$ python -q
>>> import numpy as np
>>> np.set_printoptions(precision=1, suppress=True, linewidth=200, floatmode="fixed")
>>> M2 = np.array([[-2, -2], [-2, 0], [0, 2]])
>>> K = np.tile(M2, (2, 3))
>>> print(K)
[[-2 -2 -2 -2 -2 -2]
 [-2  0 -2  0 -2  0]
 [ 0  2  0  2  0  2]
 [-2 -2 -2 -2 -2 -2]
 [-2  0 -2  0 -2  0]
 [ 0  2  0  2  0  2]]
>>> left, sv, vt = np.linalg.svd(K)
>>> print(sv.round(1) + 0)
[8.5 4.9 0.0 0.0 0.0 0.0]
>>> print(np.argmax(sv[:-1] / (sv[1:] + 1e-6)) + 1)
2
>>> M2 = left[:, :2] @ np.diag(sv[:2]) @ vt[:2]
>>> print(round(np.linalg.norm(K - M2, 2), 1), round(sv[2], 1))
0.0 0.0
>>> print(round(np.linalg.norm(K - M2) / np.linalg.norm(K), 1))
0.0
>>> print(round(float(np.abs(K - M2).max()), 1))
0.0
>>> print(np.abs(np.diag(np.linalg.qr(K)[1])) > 1e-9)
[ True  True False False False False]
>>> print(round(np.trace(np.linalg.pinv(K) @ K), 1))
2.0
>>> print(np.allclose(K[:-1].T @ np.linalg.lstsq(K[:-1].T, K[-1])[0], K[-1]))
True
>>> print(np.unique(K.round(6), axis=0).shape)
(3, 6)
>>> J = np.load("a.npy")
>>> print(J)
[[-1  0  1]
 [ 2  3  4]
 [ 5  6  7]]
>>> M2 = np.array([[1, 2, 1], [0, 1, 2], [1, 0, 2]])
>>> print(M2.T @ J.T)
[[ 0  6 12]
 [-2  7 16]
 [ 1 16 31]]
>>> print(np.vstack([J, M2.T]).shape)
(6, 3)
>>> print(J @ M2)
[[ 0 -2  1]
 [ 6  7 16]
 [12 16 31]]
>>> print(np.einsum("ij,ij->i", J, J))
[  2  29 110]
>>> print(np.round(np.linalg.det(2 * J), 1), round(float(np.linalg.det(J)), 1))
-0.0 -0.0
>>> print(np.kron(np.eye(2, dtype=int), J))
[[-1  0  1  0  0  0]
 [ 2  3  4  0  0  0]
 [ 5  6  7  0  0  0]
 [ 0  0  0 -1  0  1]
 [ 0  0  0  2  3  4]
 [ 0  0  0  5  6  7]]
>>> print(np.round(np.linalg.eigvals(J), 1) + 0)
[10.7 -1.7  0.0]
>>> print(np.argsort(-np.linalg.norm(J, axis=0).round(6), kind="stable")[:3])
[2 1 0]
>>> left, sv, vt = np.linalg.svd(J)
>>> print(np.argmax(sv[:-1] / (sv[1:] + 1e-6)) + 1)
2
>>> M2 = left[:, :2] @ np.diag(sv[:2]) @ vt[:2]
>>> print(round(float(np.linalg.norm(J - M2, 2)), 1), round(float(sv[2]), 1))
0.0 0.0
>>> M2 = K[0, 0] * K[1:] - np.outer(K[1:, 0], K[0])
>>> print(M2)
[[ 0 -4  0 -4  0 -4]
 [ 0 -4  0 -4  0 -4]
 [ 0  0  0  0  0  0]
 [ 0 -4  0 -4  0 -4]
 [ 0 -4  0 -4  0 -4]]
>>> print(np.linalg.matrix_rank(M2), np.linalg.matrix_rank(K))
1 2
>>> print(K[:, 0] / K[0, 0])
[ 1.0  1.0 -0.0  1.0  1.0 -0.0]
>>> print(np.flatnonzero(~M2.round(6).any(axis=1)))
[2]
>>> arr = np.array([[6.0, 0.0, 0.0], [0.0, 6.0, 0.0], [0.0, 0.0, 6.0]])
>>> low = np.linalg.cholesky(arr)
>>> print(round(np.prod(np.diag(low)) ** 2, 1), round(np.linalg.det(arr), 1))
216.0 216.0
>>> print(low)
[[2.4 0.0 0.0]
 [0.0 2.4 0.0]
 [0.0 0.0 2.4]]
>>> print(np.diag(low) ** 2)
[6.0 6.0 6.0]
>>> data = np.load("test4.npy")
>>> print(data.round(1) + 0)
[[-8.2  1.9 -4.8 -8.2 -5.7 -7.3 -6.3]
 [-8.1  1.9 -4.7 -8.1 -5.5 -7.1 -6.2]
 [-5.2  1.0 -3.5 -5.2 -3.3 -4.7 -4.2]
 [-3.9  0.6 -2.9 -3.9 -2.3 -3.6 -3.2]
 [-1.3 -0.2 -1.6 -1.3 -0.5 -1.4 -1.5]
 [-1.2 -0.3 -1.6 -1.2 -0.5 -1.3 -1.4]
 [-0.7 -0.4 -1.3 -0.7 -0.2 -0.9 -1.1]
 [-0.6 -0.4 -1.2 -0.6 -0.2 -0.9 -1.1]
 [-0.5 -0.5 -1.1 -0.5 -0.1 -0.7 -0.9]
 [-0.4 -0.5 -1.1 -0.4 -0.1 -0.7 -0.9]
 [ 0.0 -0.3 -0.4  0.0  0.0 -0.2 -0.4]
 [ 0.0 -0.1 -0.1  0.0  0.0 -0.1 -0.1]
 [ 0.0  0.0  0.0  0.0  0.0  0.0  0.0]
 [ 0.0  0.3  0.2  0.0  0.0  0.1  0.3]
 [ 0.1  1.0  0.9  0.1  0.2  0.6  1.1]
 [ 0.4  1.8  1.7  0.4  0.7  1.3  2.2]
 [ 1.1  3.0  2.9  1.1  1.8  2.6  4.1]
 [ 1.8  3.8  3.7  1.8  2.7  3.6  5.5]
 [ 3.0  4.9  5.1  3.0  4.3  5.4  7.9]
 [ 4.5  6.0  6.6  4.5  6.2  7.5 10.5]
 [ 5.6  6.8  7.6  5.6  7.6  9.0 12.4]
 [12.2 10.3 13.1 12.2 15.5 17.3 22.5]
 [12.4 10.4 13.2 12.4 15.7 17.6 22.8]]
>>> dist = np.linalg.norm(data[:, None] - data[None], axis=-1)
>>> print(dist[:5, :5])
[[ 0.0  0.3  6.1  8.8 14.0]
 [ 0.3  0.0  5.7  8.5 13.6]
 [ 6.1  5.7  0.0  2.7  7.9]
 [ 8.8  8.5  2.7  0.0  5.2]
 [14.0 13.6  7.9  5.2  0.0]]
>>> print((dist + 1e9 * np.eye(23)).round(6).argmin(axis=1))
[ 1  0  3  2  5  4  7  6  9  8 11 12 11 12 13 14 17 16 17 20 19 22 21]
>>> print(np.linalg.norm(data, axis=1))
[16.9 16.6 10.9  8.2  3.2  3.0  2.3  2.1  1.8  1.7  0.7  0.2  0.1  0.5  1.8  3.7  6.9  9.2 13.3 18.0 21.5 40.2 40.8]
>>> print(dist[22].round(6).argsort(kind="stable")[:4])
[22 21 20 19]
>>> print(dist.mean(axis=1).argmax())
22
